In [1]: import numpy as np

In [2]: from numpy import linalg as LA

In [3]: np.set_printoptions(precision=2, suppress=True, linewidth=140)

In [4]: X = np.load("test15.npy")

In [5]: X
Out[5]: 
array([[ 0.14,  0.21, -0.32,  0.79, -1.74,  0.49],
       [ 0.04,  0.18,  0.53, -0.16, -3.94, -0.64],
       [-0.17,  0.04, -0.4 , -0.67, -2.04,  1.31],
       [-0.12, -0.19,  0.45, -2.49,  2.37, -1.79],
       [-0.09, -0.35, -0.26,  1.82, -4.82, -0.09],
       [-0.12, -0.38,  0.01, -0.38,  1.42, -0.31],
       [-0.03, -0.04,  0.64,  0.08, -7.65, -0.42],
       [-0.1 , -0.23,  0.23, -1.22, -2.3 ,  0.62],
       [ 0.07,  0.08,  0.81, -0.18,  0.36, -0.83],
       [-0.12, -0.18, -0.25,  1.5 , -2.98,  0.04],
       [ 0.12,  0.27,  0.3 ,  0.53, -2.86,  0.68],
       [-0.04, -0.19,  0.04,  3.  , -6.23,  0.22],
       [ 0.1 ,  0.21, -0.48,  1.7 ,  2.12, -0.09],
       [-0.04,  0.12,  0.27, -4.09, -0.34,  0.02],
       [-0.15,  0.  , -0.14, -1.72, -4.21,  0.21],
       [ 0.1 , -0.02,  0.34, -1.77, -2.75, -0.19],
       [ 0.05, -0.09, -0.42,  0.27,  2.38,  0.05],
       [ 0.14, -0.02,  0.48,  2.05,  5.21,  0.35],
       [ 0.19,  0.14,  0.12,  0.03, -1.33,  0.64],
       [-0.01, -0.15,  0.28, -0.37, -1.79,  0.75],
       [-0.04, -0.11,  0.43,  2.41,  4.83, -0.97],
       [ 0.03,  0.09, -0.46, -2.69,  1.33, -0.43],
       [ 0.15,  0.04, -0.44,  2.52, -0.29,  1.02],
       [-0.2 ,  0.18, -0.16,  1.09, -3.16,  0.17],
       [ 0.18,  0.12,  0.13, -2.37,  2.64,  0.24],
       [ 0.09,  0.08, -0.66, -0.54,  3.82, -0.44],
       [-0.01,  0.01,  0.  , -0.45,  0.77,  0.95],
       [-0.04,  0.06,  0.19,  0.14,  0.93,  0.99],
       [-0.01,  0.06,  0.15, -0.05,  1.93,  0.92],
       [-0.03, -0.31, -0.28, -2.02,  3.71, -0.45]])

In [6]: Xc = X - X.mean(axis=0)

In [7]: U, sig, Vh = LA.svd(Xc, full_matrices=False)

In [8]: sig
Out[8]: array([17.67,  9.1 ,  3.64,  1.9 ,  0.94,  0.44])

In [9]: print(LA.matrix_rank(Xc))
6

In [10]: np.round(sig ** 2 / (sig ** 2).sum(), 2) + 0
Out[10]: array([0.76, 0.2 , 0.03, 0.01, 0.  , 0.  ])

In [11]: print(np.round(Vh[0] * np.sign(Vh[0, np.abs(Vh[0]).argmax()]), 2) + 0)
[ 0.01  0.   -0.01 -0.1   0.99 -0.04]

In [12]: np.abs(U[:, 0]).argmax()
Out[12]: np.int64(6)

In [13]: np.abs(Vh[0]).argmax()
Out[13]: np.int64(4)

In [14]: print((np.sign(U[:, 0]) == np.sign(U[0, 0])).astype(int))
[1 1 1 0 1 0 1 1 0 1 1 1 0 0 1 1 0 0 1 1 0 0 1 1 0 0 0 0 0 0]
